In [1]: import numpy as np

In [2]: from numpy import linalg as LA

In [3]: np.set_printoptions(suppress=True, linewidth=200)

In [4]: X = np.array([[0, 0, -5, -5], [0, 0, 4, -5], [0, 0, 0, 5], [0, 0, 0, 0]])

In [5]: # rank 2

In [6]: left, sigma, Vt = LA.svd(X)

In [7]: evecs = Vt[:(sigma > 1e-8).sum()]

In [8]: rng = np.random.default_rng(5214)

In [9]: vec = X[0] + -3 * X[2] + rng.integers(2) * np.eye(4)[0]

In [10]: vec
Out[10]: array([  1.,   0.,  -5., -20.])

In [11]: np.round(evecs.T @ evecs, 1) + 0
Out[11]: 
array([[0., 0., 0., 0.],
       [0., 0., 0., 0.],
       [0., 0., 1., 0.],
       [0., 0., 0., 1.]])

In [12]: LA.matrix_rank(np.vstack([X, vec]))
Out[12]: np.int64(3)

In [13]: hat = np.triu(np.array([[2, 0, 0, 2], [3, 1, 3, 1], [3, 0, 2, 0], [2, 3, 3, 1]]), 1) + np.eye(4)

In [14]: other = hat @ X @ LA.inv(hat)

In [15]: np.poly(other)
Out[15]: array([1., 0., 0., 0., 0.])

In [16]: print(hat @ X - X @ hat)
[[ 0.  0.  0.  0.]
 [ 0.  0.  0. 15.]
 [ 0.  0.  0.  0.]
 [ 0.  0.  0.  0.]]

In [17]: round(float(LA.det(other)), 1)
Out[17]: 0.0

In [18]: LA.matrix_rank(other)
Out[18]: np.int64(2)

In [19]: idx = rng.permutation(4)

In [20]: idx
Out[20]: array([1, 2, 0, 3])

In [21]: other = X[idx][:, idx]

In [22]: np.diag(other)
Out[22]: array([0, 0, 0, 0])

In [23]: np.allclose(other, X)
Out[23]: False

In [24]: print(np.round(LA.det(other), 1), round(float(LA.det(X[idx])), 1))
0.0 0.0

In [25]: print(round(float(LA.norm(X, 2) / LA.norm(X)), 1))
0.8

In [26]: [round(float(x), 1) for x in LA.svd(X, compute_uv=False)[:3]]
Out[26]: [8.7, 6.3, 0.0]

In [27]: np.argsort(-LA.norm(X, axis=0).round(6), kind="stable")[:3]
Out[27]: array([3, 2, 0])

In [28]: np.prod(np.diag(X)), round(LA.det(X), 1)
Out[28]: (np.int64(0), np.float64(0.0))

In [29]: np.round(np.sort(LA.eigvals(X)), 1)
Out[29]: array([0., 0., 0., 0.])

In [30]: feats = np.loadtxt("block13.csv", delimiter=",")

In [31]: feats
Out[31]: 
array([[ 3.3, -2.1, -0.4, -1.7, -1.6, -0.9, -0.2],
       [-1.2,  0.2,  1. ,  0.1,  0.3, -0.1, -0.1],
       [ 2.4, -0.9, -1.4,  0.9,  1.5,  0.8, -0.5],
       [-4.2, -0.3,  0.5, -0.5,  0.9,  0.4,  1.3],
       [-0.9, -1.1, -1.2, -1.3, -0.5,  0.4, -0.5],
       [-2.7,  1.5, -0.6,  0.7, -0.3, -0.7, -0.3],
       [-0.6, -1.5,  0.1, -0.8,  0.8,  2. , -0.6],
       [-3.6,  0.2,  1.3,  0.7,  0.1,  0.8, -1.3],
       [-3. ,  0.7, -0.3, -0.3,  0.3,  0.4,  1.6],
       [-4.5, -0.1, -0.7,  1.9,  1.7, -0.9, -0.4]])

In [32]: X @ X
Out[32]: 
array([[  0,   0,   0, -25],
       [  0,   0,   0,  20],
       [  0,   0,   0,   0],
       [  0,   0,   0,   0]])

In [33]: print(np.trace(X))
0

In [34]: np.round(np.sort(np.abs(LA.eigvals(X))), 1)
Out[34]: array([0., 0., 0., 0.])

In [35]: print(LA.matrix_power(X, 3))
[[0 0 0 0]
 [0 0 0 0]
 [0 0 0 0]
 [0 0 0 0]]

In [36]: (X + X.T) / 2
Out[36]: 
array([[ 0. ,  0. , -2.5, -2.5],
       [ 0. ,  0. ,  2. , -2.5],
       [-2.5,  2. ,  0. ,  2.5],
       [-2.5, -2.5,  2.5,  0. ]])

In [37]: A = np.array([[7.0, 0.0, 2.0, -1.0],
    ...:     [0.0, 2.0, -1.0, -1.0],
    ...:     [0.0, 2.0, 2.0, 0.0],
    ...:     [0.0, -2.0, 2.0, 1.0]])

In [38]: cov = A.T @ A

In [39]: np.round(LA.svd(A, compute_uv=False) ** 2, 1) + 0
Out[39]: array([54.6, 14.8,  7.6,  0. ])

In [40]: LA.matrix_rank(cov)
Out[40]: np.int64(4)

In [41]: print(np.trace(cov), (A ** 2).sum())
77.0 77.0
